$ python -q
>>> import numpy as np
>>> import numpy.linalg as la
>>> np.set_printoptions(precision=1, suppress=True, linewidth=200, sign=" ")
>>> rnd = lambda a: np.round(a, 1) + 0
>>> mat = np.array([[0.3, 1.0, 2.0, -3.0, 3.0],
...     [1.0, -2.7, 2.0, -3.0, -1.0],
...     [-3.0, 3.0, -1.7, -3.0, 2.0],
...     [-3.0, -1.0, -3.0, 1.3, 1.0],
...     [0.0, 1.0, 2.0, -3.0, 3.3]])
>>> print(mat[0] @ mat[2])
13.7
>>> print(la.norm(mat, axis=1).argmax())
2
>>> print(rnd(la.norm(mat, 1)), rnd(la.norm(mat, np.inf)))
13.3 12.7
>>> w, V = la.eig(mat)
>>> print(rnd(np.sort(la.eigvals(mat @ mat))))
[  0.1   3.   10.4  18.1  35.3]
>>> print(rnd(np.sort(la.eigvals(la.inv(mat)))))
[-0.3 -0.2  0.2  0.6  3.3]
>>> print(rnd(np.prod(w)))
42.4
>>> print(rnd(np.sort(la.eigvals(mat.T))))
[-4.3 -3.2  0.3  1.7  5.9]
>>> m1 = np.load("layer3.npy")
>>> print(m1)
[[ 0.3 -1.6  0.6  0.3 -0.3 -1.6  0.4  1.9 -0.6  0.6 -1.  -1.6]
 [ 0.9  0.1 -2.6  0.8  0.4 -0.2  0.2 -0.7  1.3 -0.3  1.8  0.1]
 [ 0.   0.3  1.2  1.7 -0.2  0.2 -0.2  0.6 -0.3  2.1 -0.1  0.8]
 [ 0.   0.2 -0.8 -0.1 -1.8 -0.7  1.1  0.1 -0.4 -0.6  0.  -0.3]
 [ 0.1 -1.1 -0.6 -0.2 -1.4 -1.4 -0.8 -0.6 -1.4 -0.2  0.4  1.8]
 [-0.6 -0.1  0.7  0.1 -0.5  0.   0.7  1.7  0.8  0.5 -1.4  0.6]
 [ 0.6  1.6  1.6  1.2  0.9 -0.3 -0.8 -1.6 -1.  -0.4 -0.4 -0.3]
 [-0.4  1.1  0.5 -1.   0.6 -1.   2.7  0.5  0.4 -0.8  0.5  0.7]
 [-1.   0.2 -0.1  1.3 -1.4 -0.1  1.  -0.8  0.6  1.2 -0.2 -0.9]
 [ 1.6  1.1 -0.6 -0.3 -0.6 -0.2 -0.6 -0.2 -2.2  0.9 -0.1 -1.2]
 [-0.2 -0.2  0.1  0.7 -0.5 -0.3 -1.1 -0.6  0.5 -0.4  0.5 -0.5]
 [ 1.8  2.7 -1.4 -0.8  1.6 -1.7  1.   0.5 -0.8  0.7  0.9  0. ]
 [ 0.9  0.4 -0.1  1.4 -1.  -1.4  1.  -1.1 -0.1 -0.3  0.6 -0.7]]
>>> u = np.array([-3, -3, 1, 1, 1])
>>> Y = mat + np.outer(u, np.eye(5)[4])
>>> print(la.matrix_rank(Y - mat))
1
>>> print(rnd(la.det(Y) / la.det(mat)), rnd(1 + la.solve(mat, u)[4]))
-4.8 -4.8
>>> data = np.load("data.npy")
>>> print(rnd(data))
[[-0.1  0.   0.3 -0.1  0.3 -0.3 -0.6 -0.5 -0.1 -0.2]
 [ 0.  -0.4  0.4 -0.1  0.6  0.2  0.4 -0.1  0.   0.4]
 [-0.5  0.  -0.2 -0.4  0.3  0.2 -0.3  0.5  0.3 -0.1]
 [-0.4 -0.2 -0.2 -0.4 -0.3 -0.1  0.2 -0.2 -0.6  0.2]
 [-0.1  0.2 -0.5  0.1  0.1  0.   0.  -0.5  0.4  0.5]
 [-0.1 -0.3 -0.2  0.7  0.2 -0.1 -0.3  0.3 -0.4  0.2]
 [ 0.4 -0.4 -0.3 -0.3  0.1 -0.6  0.   0.2  0.2  0. ]
 [-0.3  0.5  0.2  0.1  0.2 -0.6  0.4  0.2  0.   0.1]
 [ 0.3  0.3 -0.4 -0.1  0.5  0.2  0.2  0.  -0.4 -0.3]
 [ 0.4  0.4  0.1 -0.3 -0.1  0.1 -0.4  0.2 -0.2  0.6]]
>>> # keeps lengths
>>> rng = np.random.default_rng(46)
>>> z = rng.permutation(10)
>>> Y = data[:, z] * rng.choice([-1, 1], 10)
>>> print(rnd(Y))
[[ 0.3 -0.6 -0.1 -0.3 -0.3  0.   0.1 -0.2 -0.5 -0.1]
 [ 0.4  0.4  0.   0.2 -0.6 -0.4  0.   0.4 -0.1 -0.1]
 [-0.2 -0.3 -0.5  0.2 -0.3  0.  -0.3 -0.1  0.5 -0.4]
 [-0.2  0.2 -0.4 -0.1  0.3 -0.2  0.6  0.2 -0.2 -0.4]
 [-0.5  0.  -0.1  0.  -0.1  0.2 -0.4  0.5 -0.5  0.1]
 [-0.2 -0.3 -0.1 -0.1 -0.2 -0.3  0.4  0.2  0.3  0.7]
 [-0.3  0.   0.4 -0.6 -0.1 -0.4 -0.2  0.   0.2 -0.3]
 [ 0.2  0.4 -0.3 -0.6 -0.2  0.5  0.   0.1  0.2  0.1]
 [-0.4  0.2  0.3  0.2 -0.5  0.3  0.4 -0.3  0.  -0.1]
 [ 0.1 -0.4  0.4  0.1  0.1  0.4  0.2  0.6  0.2 -0.3]]
>>> Uu, _, vt = la.svd(data.T @ Y)
>>> print(rnd(Uu @ vt))
[[ 0.  0.  1.  0.  0.  0.  0.  0.  0.  0.]
 [ 0.  0.  0.  0.  0.  1.  0.  0.  0.  0.]
 [ 1.  0.  0.  0.  0.  0.  0.  0.  0.  0.]
 [ 0.  0.  0.  0.  0.  0.  0.  0.  0.  1.]
 [ 0.  0.  0.  0. -1.  0.  0.  0.  0.  0.]
 [ 0.  0.  0.  1.  0.  0.  0.  0.  0.  0.]
 [ 0.  1.  0.  0.  0.  0.  0.  0.  0.  0.]
 [ 0.  0.  0.  0.  0.  0.  0.  0.  1.  0.]
 [ 0.  0.  0.  0.  0.  0. -1.  0.  0.  0.]
 [ 0.  0.  0.  0.  0.  0.  0.  1.  0.  0.]]
>>> print(rnd(la.lstsq(data, Y)[0]))
[[ 0.  0.  1.  0.  0.  0.  0.  0.  0.  0.]
 [ 0.  0.  0.  0.  0.  1.  0.  0.  0.  0.]
 [ 1.  0.  0.  0.  0.  0.  0.  0.  0.  0.]
 [ 0.  0.  0.  0.  0.  0.  0.  0.  0.  1.]
 [ 0.  0.  0.  0. -1.  0.  0.  0.  0.  0.]
 [ 0.  0.  0.  1.  0.  0.  0.  0.  0.  0.]
 [ 0.  1.  0.  0.  0.  0.  0.  0.  0.  0.]
 [ 0.  0.  0.  0.  0.  0.  0.  0.  1.  0.]
 [ 0.  0.  0.  0.  0.  0. -1.  0.  0.  0.]
 [ 0.  0.  0.  0.  0.  0.  0.  1.  0.  0.]]
>>> print(z)
[ 2  6  0  5  4  1  8  9  7  3]
